% python3 -q
>>> import numpy as np
>>> np.set_printoptions(suppress=True, linewidth=140)
>>> arr = np.array([[-0.7, -0.1, -0.7, 0.5, 1.0, 1.8, -0.2],
...     [-0.9, 0.1, -0.5, -0.2, 1.4, -1.2, 0.8],
...     [0.9, 0.4, 0.1, -0.9, -0.7, 0.3, 0.5],
...     [-0.7, 0.9, -2.0, -0.3, 0.7, 0.1, 0.4],
...     [-0.9, 1.2, 0.4, 0.5, -1.3, 2.1, -1.4],
...     [0.1, -0.2, 0.6, 0.6, 0.1, 2.0, -0.4]])
>>> Uu, sigma, vt = np.linalg.svd(arr, full_matrices=False)
>>> print(sigma.round(2))
[4.25 3.13 2.02 1.57 0.76 0.18]
>>> print(np.round(Uu.T @ Uu, 2) + 0)
[[1. 0. 0. 0. 0. 0.]
 [0. 1. 0. 0. 0. 0.]
 [0. 0. 1. 0. 0. 0.]
 [0. 0. 0. 1. 0. 0.]
 [0. 0. 0. 0. 1. 0.]
 [0. 0. 0. 0. 0. 1.]]
>>> print((sigma > 1e-8).sum())
6
>>> print(np.round(np.abs(vt[0]), 2))
[0.08 0.14 0.2  0.21 0.3  0.81 0.38]
>>> print(np.allclose(Uu * sigma @ vt, arr))
True
>>> print(np.round(vt @ vt.T, 2) + 0)
[[1. 0. 0. 0. 0. 0.]
 [0. 1. 0. 0. 0. 0.]
 [0. 0. 1. 0. 0. 0.]
 [0. 0. 0. 1. 0. 0.]
 [0. 0. 0. 0. 1. 0.]
 [0. 0. 0. 0. 0. 1.]]
>>> print(np.round(np.cumsum(sigma ** 2) / np.sum(sigma ** 2), 2))
[0.51 0.79 0.91 0.98 1.   1.  ]
>>> u = np.array([0, 2, -2])
>>> print(np.round(np.correlate(arr[4], arr[5], "full"), 2))
[ 0.36 -2.28  2.15  0.18  1.74 -2.25  4.84 -3.03  0.28  0.73 -1.39  0.49 -0.14]
>>> print(np.round(np.polyval(u, arr[4]), 2))
[-3.8  0.4 -1.2 -1.  -4.6  2.2 -4.8]
>>> print(np.round(np.array([np.convolve(row, u, "same") for row in arr]), 2))
[[-1.4  1.2 -1.2  2.4  1.   1.6 -4. ]
 [-1.8  2.  -1.2  0.6  3.2 -5.2  4. ]
 [ 1.8 -1.  -0.6 -2.   0.4  2.   0.4]
 [-1.4  3.2 -5.8  3.4  2.  -1.2  0.6]
 [-1.8  4.2 -1.6  0.2 -3.6  6.8 -7. ]
 [ 0.2 -0.6  1.6  0.  -1.   3.8 -4.8]]
>>> basis = np.array([[-1, -1, 1, 2, 0, 2, -1],
...     [-1, 2, -2, -2, 0, -1, 0],
...     [-1, -1, -2, 0, -2, 2, -2]])
>>> rng = np.random.default_rng(13892)
>>> F = rng.normal(size=(18, 3)) @ basis + np.array([0, -1, 1, -2, 1, -1, 0])
>>> print(F.round(2))
[[ 1.33 -0.83  3.19 -1.54  2.58 -2.51  1.73]
 [ 0.39  1.04  2.13 -2.87  3.12 -3.44  2.  ]
 [-1.69  2.47 -1.05 -4.55  1.95 -2.78  0.51]
 [ 1.92 -1.58  3.81 -1.02  2.49 -2.34  1.83]
 [-0.45 -1.22  3.27 -0.04  2.37 -0.33  0.31]
 [-1.04  2.75 -1.87 -5.72  1.58 -3.7   0.84]
 [-3.91 -2.55 -2.74 -0.85 -2.52  4.46 -4.88]
 [-5.13  0.73 -2.13 -1.82  0.07  2.39 -3.31]
 [ 0.11 -5.05 -0.1  -0.1  -2.43  2.94 -2.99]
 [ 0.77  4.64  1.4  -6.01  5.03 -7.41  4.4 ]
 [-1.54 -1.38 -1.88 -2.64 -1.17  0.92 -2.24]
 [ 0.05 -2.38  2.81  0.09  1.29  0.33 -0.28]
 [ 0.87  0.37 -4.14 -6.92 -1.51 -3.24 -0.22]
 [ 0.45 -4.45  0.64 -0.24 -1.54  2.   -2.12]
 [-0.46 -4.13  2.26  1.23 -0.25  2.59 -1.98]
 [-0.55 -1.57  0.66 -1.48  0.39  0.12 -0.86]
 [ 1.8   0.3   5.19 -1.27  4.66 -4.1   3.47]
 [ 2.91 -3.5   1.96 -1.63 -0.02 -1.41  0.6 ]]
>>> Uu, sigma, vt = np.linalg.svd(F)
>>> print(np.argmax(sigma[:-1] / (sigma[1:] + 1e-6)) + 1)
4
>>> Y = Uu[:, :4] @ np.diag(sigma[:4]) @ vt[:4]
>>> print(np.linalg.matrix_rank(F, rtol=0.05))
4
>>> print(np.round(np.linalg.norm(F - Y, 2), 2), round(sigma[4], 2))
0.0 0.0
>>> print(np.round(np.abs(F - Y).max(), 2))
0.0
>>> print(np.round(F @ np.linalg.pinv(F) @ F, 2))
[[ 1.33 -0.83  3.19 -1.54  2.58 -2.51  1.73]
 [ 0.39  1.04  2.13 -2.87  3.12 -3.44  2.  ]
 [-1.69  2.47 -1.05 -4.55  1.95 -2.78  0.51]
 [ 1.92 -1.58  3.81 -1.02  2.49 -2.34  1.83]
 [-0.45 -1.22  3.27 -0.04  2.37 -0.33  0.31]
 [-1.04  2.75 -1.87 -5.72  1.58 -3.7   0.84]
 [-3.91 -2.55 -2.74 -0.85 -2.52  4.46 -4.88]
 [-5.13  0.73 -2.13 -1.82  0.07  2.39 -3.31]
 [ 0.11 -5.05 -0.1  -0.1  -2.43  2.94 -2.99]
 [ 0.77  4.64  1.4  -6.01  5.03 -7.41  4.4 ]
 [-1.54 -1.38 -1.88 -2.64 -1.17  0.92 -2.24]
 [ 0.05 -2.38  2.81  0.09  1.29  0.33 -0.28]
 [ 0.87  0.37 -4.14 -6.92 -1.51 -3.24 -0.22]
 [ 0.45 -4.45  0.64 -0.24 -1.54  2.   -2.12]
 [-0.46 -4.13  2.26  1.23 -0.25  2.59 -1.98]
 [-0.55 -1.57  0.66 -1.48  0.39  0.12 -0.86]
 [ 1.8   0.3   5.19 -1.27  4.66 -4.1   3.47]
 [ 2.91 -3.5   1.96 -1.63 -0.02 -1.41  0.6 ]]
>>> print(np.unique(F.round(6), axis=0).shape)
(18, 7)
>>> X = np.loadtxt("w.csv", delimiter=",")
>>> print(X)
[[-2.  2.  2.  0. -2. -2.  0. -2.]
 [ 1.  0.  1.  1.  2.  0.  0. -2.]
 [-1.  0. -2.  2.  2.  0.  2. -2.]
 [ 1.  0.  1.  1.  2.  0.  0. -2.]
 [-2. -2. -1.  1. -2. -2. -2.  0.]
 [-1.  1.  1. -2.  1. -1. -2. -1.]
 [ 0. -2.  2.  0. -1. -1. -2. -1.]
 [-2.  2.  0.  0. -2.  2. -2. -1.]
 [ 2.  0.  2.  1.  0. -2.  2. -2.]]
>>> x = np.array([-1, 2, 3, 3, 3, -3, -2, -1])
>>> print(np.linalg.norm(X @ x) <= np.linalg.norm(X, 2) * np.linalg.norm(x) + 1e-9)
True
>>> x @ X
Traceback (most recent call last):
  File "<python-input-31>", line 1, in <module>
    x @ X
    ~~^~~
ValueError: matmul: Input operand 1 has a mismatch in its core dimension 0, with gufunc signature (n?,k),(k,m?)->(n?,m?) (size 9 is different from 8)
>>> print(X @ x)
[14. 13.  5. 13.  2. 11.  7. -1. 11.]
>>> print(np.einsum("ij,j->i", X, x))
[14. 13.  5. 13.  2. 11.  7. -1. 11.]
>>> print((X * x).sum(axis=1))
[14. 13.  5. 13.  2. 11.  7. -1. 11.]
>>> print(np.sign((X @ x).round(6)))
[ 1.  1.  1.  1.  1.  1.  1. -1.  1.]
>>> P = X @ np.linalg.solve(X.T @ X, X.T)
>>> print(P.round(2) + 0)
[[1.  0.  0.  0.  0.  0.  0.  0.  0. ]
 [0.  0.5 0.  0.5 0.  0.  0.  0.  0. ]
 [0.  0.  1.  0.  0.  0.  0.  0.  0. ]
 [0.  0.5 0.  0.5 0.  0.  0.  0.  0. ]
 [0.  0.  0.  0.  1.  0.  0.  0.  0. ]
 [0.  0.  0.  0.  0.  1.  0.  0.  0. ]
 [0.  0.  0.  0.  0.  0.  1.  0.  0. ]
 [0.  0.  0.  0.  0.  0.  0.  1.  0. ]
 [0.  0.  0.  0.  0.  0.  0.  0.  1. ]]
>>> print(np.round(np.trace(P), 2))
8.0
>>> u, r1 = X[7], X[1]
>>> print(u @ u)
21.0
>>> pr = (u @ r1) / (u @ u) * u
>>> print(np.round(r1 - pr, 2))
[ 0.62  0.38  1.    1.    1.62  0.38 -0.38 -2.19]
>>> print((r1 - pr) @ u)
0.0
>>> data = np.load("block3.npy")
>>> print(data)
[[  0.65   3.56   2.14]
 [ -6.12  -6.56  -2.67]
 [  2.27  -0.91  -1.38]
 [-13.74  -8.08  -4.26]
 [ -1.55  -1.75  -1.33]
 [ 15.79   7.55   2.86]
 [ 14.32   8.83   4.04]
 [  3.26   3.25   1.85]
 [ -7.53  -2.77  -1.19]
 [ -3.42   1.09   1.93]
 [  9.96   7.07   3.54]
 [  7.9    2.23  -0.54]
 [  0.08  -0.7   -0.79]
 [  2.12   1.57   0.07]
 [ 10.6    4.96   1.82]
 [  3.54  -3.29  -3.25]
 [  8.16   3.27   0.64]
 [ -8.4   -5.56  -2.4 ]
 [  8.11   4.33   2.2 ]
 [ -4.44  -4.75  -1.73]
 [ -1.55  -0.98  -0.02]
 [ 19.95   9.22   4.3 ]
 [ -6.83  -3.78  -2.03]
 [ -1.42   0.83   1.54]
 [  7.79   6.38   3.49]
 [-31.11 -16.88  -7.69]
 [-19.51  -9.38  -3.81]
 [-11.53  -4.55  -1.47]
 [ -0.83  -0.63  -0.34]
 [  2.83  -0.4   -0.67]
 [  9.92   5.38   2.48]
 [ -6.42  -1.43   0.82]
 [ 16.67   8.58   2.99]
 [ 11.51   4.43   1.5 ]
 [-14.21  -8.91  -4.68]
 [ 16.87   6.08   1.68]
 [  1.33  -0.82  -0.64]
 [ 20.69   9.14   3.49]]
>>> Y = data / np.sqrt((data ** 2).mean(axis=1, keepdims=True))
>>> print(np.round(np.linalg.norm(Y, axis=1), 2))
[1.73 1.73 1.73 1.73 1.73 1.73 1.73 1.73 1.73 1.73 1.73 1.73 1.73 1.73 1.73 1.73 1.73 1.73 1.73 1.73 1.73 1.73 1.73 1.73 1.73 1.73 1.73
 1.73 1.73 1.73 1.73 1.73 1.73 1.73 1.73 1.73 1.73 1.73]
>>> print(Y[13].round(2))
[1.39 1.03 0.05]
>>> print(np.linalg.matrix_rank(Y) == np.linalg.matrix_rank(data))
True
>>> cen = data - data.mean(axis=0)
>>> vecs = np.linalg.svd(cen)[2][:1]
>>> Y = cen - cen @ vecs.T @ vecs
>>> print(np.round(np.diag(vecs.T @ vecs), 2))
[0.76 0.2  0.04]
>>> print(np.round(np.cov(cen @ vecs.T, rowvar=False), 2))
165.0
>>> print(np.linalg.norm(Y, axis=1).round(6).argmax())
15
>>> J = np.loadtxt("arr.csv", delimiter=",")
>>> print(J.round(2))
[[ 0.11 -0.11  0.04  0.19 -0.04 -0.11  0.19  0.04]
 [-0.11  0.11 -0.04 -0.19  0.04  0.11 -0.19 -0.04]
 [ 0.04 -0.04  0.01  0.06 -0.01 -0.04  0.06  0.01]
 [ 0.19 -0.19  0.06  0.31 -0.06 -0.19  0.31  0.06]
 [-0.04  0.04 -0.01 -0.06  0.01  0.04 -0.06 -0.01]
 [-0.11  0.11 -0.04 -0.19  0.04  0.11 -0.19 -0.04]
 [ 0.19 -0.19  0.06  0.31 -0.06 -0.19  0.31  0.06]
 [ 0.04 -0.04  0.01  0.06 -0.01 -0.04  0.06  0.01]]
>>> Uu, sigma, vt = np.linalg.svd(J)
>>> print(np.argmax(sigma[:-1] / (sigma[1:] + 1e-6)) + 1)
1
>>> print(sigma.round(2) + 0)
[1. 0. 0. 0. 0. 0. 0. 0.]
>>> Y = Uu[:, :1] @ np.diag(sigma[:1]) @ vt[:1]
>>> print(np.linalg.matrix_rank(Y))
1
>>> print(np.linalg.matrix_rank(J, rtol=0.05))
1
>>> print(round(np.linalg.norm(J - Y) / np.linalg.norm(J), 2))
0.0
